$ python3 -q
>>> import numpy as np
>>> import numpy.linalg as la
>>> np.set_printoptions(precision=2, suppress=True, linewidth=200, floatmode="fixed")
>>> mat = np.load("test17.npy")
>>> mat
array([[ 2,  0, 10,  1,  0,  3],
       [ 1,  0,  5,  1,  3,  2],
       [ 3,  1, 15,  2,  2,  1],
       [ 2,  2, 10,  1,  2,  3]])
>>> u = np.array([0, -2, -2])
>>> np.cross(mat[2, :3], mat[3, :3])
array([-20,   0,   4])
>>> np.polyval(u, mat[2])
array([ -8,  -4, -32,  -6,  -6,  -4])
>>> W = np.array([[1, 0, -3, 3, 3],
...     [1, -1, 2, -2, 3],
...     [-1, -2, 1, -1, 2],
...     [3, 0, -2, -3, -3],
...     [3, 1, -1, 3, 0],
...     [0, -1, -2, 0, 0]])
>>> coef = np.array([2, -2, 2, -2, -2])
>>> hid = np.maximum(mat @ W + coef, 0)
>>> (hid > 0).mean(axis=0)
array([0.75, 0.00, 0.25, 0.25, 1.00])
>>> Z = np.array([[1, 3, 7], [7, 0, 6], [8, 4, 8], [0, 5, 0], [0, 6, 2]])
>>> hid @ Z
array([[  0, 126,  42],
       [ 10,  88,  86],
       [ 19, 221, 105],
       [  5, 177,  89]])
>>> vec = np.array([2, 3, 2, 5, 2, 3])
>>> a = np.maximum(mat @ vec, 0)
>>> mat.T @ a
array([ 369,  152, 1845,  227,  295,  372])
>>> mat * (a > 1e-9)[:, None]
array([[ 2,  0, 10,  1,  0,  3],
       [ 1,  0,  5,  1,  3,  2],
       [ 3,  1, 15,  2,  2,  1],
       [ 2,  2, 10,  1,  2,  3]])
>>> np.maximum(mat @ vec, 0) - np.maximum(-mat @ vec, 0)
array([38, 29, 56, 48])
>>> np.tanh(mat @ vec)
array([1.00, 1.00, 1.00, 1.00])
>>> data = np.loadtxt("block4.csv", delimiter=",")
>>> data
array([[ 0.00,  1.00,  0.00,  1.00,  0.00,  1.00],
       [-2.00,  1.00, -2.00,  1.00, -2.00,  1.00],
       [ 0.00, -1.00,  0.00, -1.00,  0.00, -1.00],
       [ 0.00,  1.00,  0.00,  1.00,  0.00,  1.00],
       [-2.00,  1.00, -2.00,  1.00, -2.00,  1.00],
       [ 0.00, -1.00,  0.00, -1.00,  0.00, -1.00]])
>>> Uu, sigma, Vt = la.svd(data)
>>> evecs = Vt[:(sigma > 1e-8).sum()]
>>> rng = np.random.default_rng(78)
>>> vec = data[4] + 2 * data[3] + rng.integers(2) * np.eye(6)[3]
>>> vec
array([-2.00,  3.00, -2.00,  4.00, -2.00,  3.00])
>>> np.allclose(evecs.T @ evecs @ vec, vec)
False
>>> round(float(la.norm(vec - evecs.T @ evecs @ vec)), 2)
0.82
>>> la.matrix_rank(np.vstack([data, vec]))
np.int64(3)
>>> labels = rng.permutation(6)
>>> labels
array([0, 5, 2, 4, 1, 3])
>>> Y = data[labels][:, labels]
>>> np.trace(Y)
np.float64(-1.0)
>>> Y = mat + rng.integers(-2, 3, (4, 1)) @ rng.integers(-2, 3, (1, 6))
>>> Y
array([[ 2, -2,  8, -3, -2,  5],
       [ 1,  2,  7,  5,  5,  0],
       [ 3,  2, 16,  4,  3,  0],
       [ 2,  2, 10,  1,  2,  3]])
>>> la.matrix_rank(Y - mat, tol=1e-8)
np.int64(1)
>>> np.abs(Y - mat).sum(axis=1)
array([12, 12,  6,  0])
>>> Y - mat
array([[ 0, -2, -2, -4, -2,  2],
       [ 0,  2,  2,  4,  2, -2],
       [ 0,  1,  1,  2,  1, -1],
       [ 0,  0,  0,  0,  0,  0]])
>>> Y = data / np.sqrt((data ** 2).mean(axis=1, keepdims=True))
>>> la.matrix_rank(Y) == la.matrix_rank(data)
np.True_
>>> data - data.mean(axis=1, keepdims=True)
array([[-0.50,  0.50, -0.50,  0.50, -0.50,  0.50],
       [-1.50,  1.50, -1.50,  1.50, -1.50,  1.50],
       [ 0.50, -0.50,  0.50, -0.50,  0.50, -0.50],
       [-0.50,  0.50, -0.50,  0.50, -0.50,  0.50],
       [-1.50,  1.50, -1.50,  1.50, -1.50,  1.50],
       [ 0.50, -0.50,  0.50, -0.50,  0.50, -0.50]])
>>> la.norm(Y, axis=1)
array([2.45, 2.45, 2.45, 2.45, 2.45, 2.45])
>>> la.matrix_rank(data - data.mean(axis=1, keepdims=True))
np.int64(1)
>>> Y[3]
array([0.00, 1.41, 0.00, 1.41, 0.00, 1.41])
>>> Y = data / la.norm(data, axis=1, keepdims=True)
>>> C2 = Y @ Y.T
>>> (C2 - 2 * np.eye(6)).round(6).argmax(axis=1)
array([3, 4, 5, 0, 1, 2])
>>> C2[4]
array([ 0.45,  1.00, -0.45,  0.45,  1.00, -0.45])
>>> np.argwhere(np.triu(np.abs(C2) > 0.95, 1))
array([[0, 2],
       [0, 3],
       [0, 5],
       [1, 4],
       [2, 3],
       [2, 5],
       [3, 5]])
>>> A = np.array([[3, 3, 3, 1, 0, 1],
...     [4, 4, 4, 2, 1, 2],
...     [2, 2, 2, 0, -1, 0],
...     [1, 1, 1, -1, -2, -1],
...     [3, 3, 3, 1, 0, 1]])
>>> r = la.matrix_rank(A)
>>> r
np.int64(2)
>>> ns = la.svd(A)[2][r:].T
>>> np.round(A @ ns, 2) + 0
array([[0.00, 0.00, 0.00, 0.00],
       [0.00, 0.00, 0.00, 0.00],
       [0.00, 0.00, 0.00, 0.00],
       [0.00, 0.00, 0.00, 0.00],
       [0.00, 0.00, 0.00, 0.00]])
>>> np.allclose(A @ ns, 0)
True
>>> [int(la.matrix_rank(A[:, :j + 1])) for j in range(6)]
[1, 1, 1, 2, 2, 2]
>>> [int(la.matrix_rank(A[:i])) for i in range(1, len(A) + 1)]
[1, 2, 2, 2, 2]
>>> ns @ ns.T
array([[ 0.68, -0.32, -0.32, -0.06,  0.08, -0.06],
       [-0.32,  0.68, -0.32, -0.06,  0.08, -0.06],
       [-0.32, -0.32,  0.68, -0.06,  0.08, -0.06],
       [-0.06, -0.06, -0.06,  0.75, -0.34, -0.25],
       [ 0.08,  0.08,  0.08, -0.34,  0.45, -0.34],
       [-0.06, -0.06, -0.06, -0.25, -0.34,  0.75]])
>>> [int(la.matrix_rank(np.delete(A, i, axis=0))) for i in range(5)]
[2, 2, 2, 2, 2]
>>> la.matrix_rank(A.T @ A), la.matrix_rank(A @ A.T)
(np.int64(2), np.int64(2))
>>> la.cond(data) > 100
np.True_
>>> la.matrix_rank(data, rtol=0.1)
np.int64(2)
>>> W = np.array([[5, -9], [-3, -3], [1, 5], [4, -9], [8, -7], [5, -5]])
>>> coef = np.array([-3, -2])
>>> hid = np.maximum(A @ W + coef, 0)
>>> la.matrix_rank(hid)
np.int64(2)
>>> Z = np.array([[0, 3, 0], [-3, -1, -1]])
>>> hid @ Z
array([[  0,  45,   0],
       [  0, 105,   0],
       [  0,   0,   0],
       [-57, -19, -19],
       [  0,  45,   0]])
>>> W @ Z
array([[ 27,  24,   9],
       [  9,  -6,   3],
       [-15,  -2,  -5],
       [ 27,  21,   9],
       [ 21,  31,   7],
       [ 15,  20,   5]])
>>> A[1] @ A[0]
np.int64(40)
>>> la.norm(A, axis=1)
array([5.39, 7.55, 3.61, 3.00, 5.39])
>>> Z = np.array([[7, 0, 9], [-5, -3, 4], [-7, 5, -3]])
>>> M = (rng.random((15, 3)) < 0.25) @ Z
>>> M
array([[-7,  5, -3],
       [ 0,  0,  0],
       [ 0,  5,  6],
       [ 0,  0,  0],
       [ 0,  0,  0],
       [ 0,  0,  0],
       [ 0,  0,  0],
       [ 0,  0,  0],
       [ 7,  0,  9],
       [-5, -3,  4],
       [ 0,  0,  0],
       [-5, -3,  4],
       [-7,  5, -3],
       [ 0,  0,  0],
       [ 0,  0,  0]])
>>> Y = np.c_[M[:, :1] @ np.array([[1]]), np.array([1, 9, 9, 9, 3, 9, 3, 6, 7, 7, 8, 0, 7, 8, 8])]
>>> Y
array([[-7,  1],
       [ 0,  9],
       [ 0,  9],
       [ 0,  9],
       [ 0,  3],
       [ 0,  9],
       [ 0,  3],
       [ 0,  6],
       [ 7,  7],
       [-5,  7],
       [ 0,  8],
       [-5,  0],
       [-7,  7],
       [ 0,  8],
       [ 0,  8]])
>>> la.norm(la.qr(M)[0].T @ Y, axis=0) ** 2 / ((Y ** 2).sum(axis=0) + 1e-12)
array([1.00, 0.26])
>>> labels = M[:, 0] > np.median(M[:, 0])
>>> u = M[labels].mean(axis=0) - M[~labels].mean(axis=0)
>>> ((M - M.mean(axis=0)) @ u > 0).astype(int)
array([0, 1, 1, 1, 1, 1, 1, 1, 1, 0, 1, 0, 0, 1, 1])
>>> round((((M - M.mean(axis=0)) @ u > 0) == labels).mean(), 2)
np.float64(0.33)
>>> u
array([ 8.71, -0.64,  8.43])
>>> E = np.load("mat.npy")
>>> E
array([[ 1,  0,  0,  0,  0,  0,  0],
       [ 8,  1,  0,  0,  0,  0,  0],
       [ 5, -5,  1,  0,  0,  0,  0],
       [-7, -1, -4,  1,  0,  0,  0],
       [ 2, -4, -7,  7,  1,  0,  0],
       [-8, -8,  6,  0, -1,  1,  0],
       [-7,  8, -7, -2,  8,  0,  1]])
>>> round(la.norm(E, 2) / la.norm(E), 2)
np.float64(0.67)
>>> la.cond(E) > 100
np.True_
>>> np.argsort(-la.norm(E, axis=0).round(6), kind="stable")[:3]
array([0, 1, 2])
>>> Uu, sigma, Vt = la.svd(E, full_matrices=False)
>>> np.abs(Uu[:, 0]).round(6).argmax()
np.int64(6)
>>> round(float(np.sqrt((sigma ** 2).sum())), 2), round(la.norm(E), 2)
(26.46, np.float64(26.46))
>>> np.allclose(Uu * sigma @ Vt, E)
True
>>> np.round(Uu.T @ E @ Vt.T, 2) + 0
array([[17.69,  0.00,  0.00,  0.00,  0.00,  0.00,  0.00],
       [ 0.00, 15.29,  0.00,  0.00,  0.00,  0.00,  0.00],
       [ 0.00,  0.00, 11.37,  0.00,  0.00,  0.00,  0.00],
       [ 0.00,  0.00,  0.00,  4.46,  0.00,  0.00,  0.00],
       [ 0.00,  0.00,  0.00,  0.00,  2.03,  0.00,  0.00],
       [ 0.00,  0.00,  0.00,  0.00,  0.00,  0.29,  0.00],
       [ 0.00,  0.00,  0.00,  0.00,  0.00,  0.00,  0.00]])
>>> np.allclose(E, E.T)
False
>>> round(float(la.det(E)), 2)
1.0
>>> vec = np.array([0, 5, 1, 5, 3, 4, 5])
>>> np.einsum("ij,j->i", E, vec)
array([  0,   5, -24,  -4,  11, -33,  52])
>>> (E @ vec).argmax()
np.int64(6)
>>> E @ np.ones(7)
array([  1.00,   9.00,   1.00, -11.00,  -1.00, -10.00,   1.00])
>>> E * vec
array([[  0,   0,   0,   0,   0,   0,   0],
       [  0,   5,   0,   0,   0,   0,   0],
       [  0, -25,   1,   0,   0,   0,   0],
       [  0,  -5,  -4,   5,   0,   0,   0],
       [  0, -20,  -7,  35,   3,   0,   0],
       [  0, -40,   6,   0,  -3,   4,   0],
       [  0,  40,  -7, -10,  24,   0,   5]])
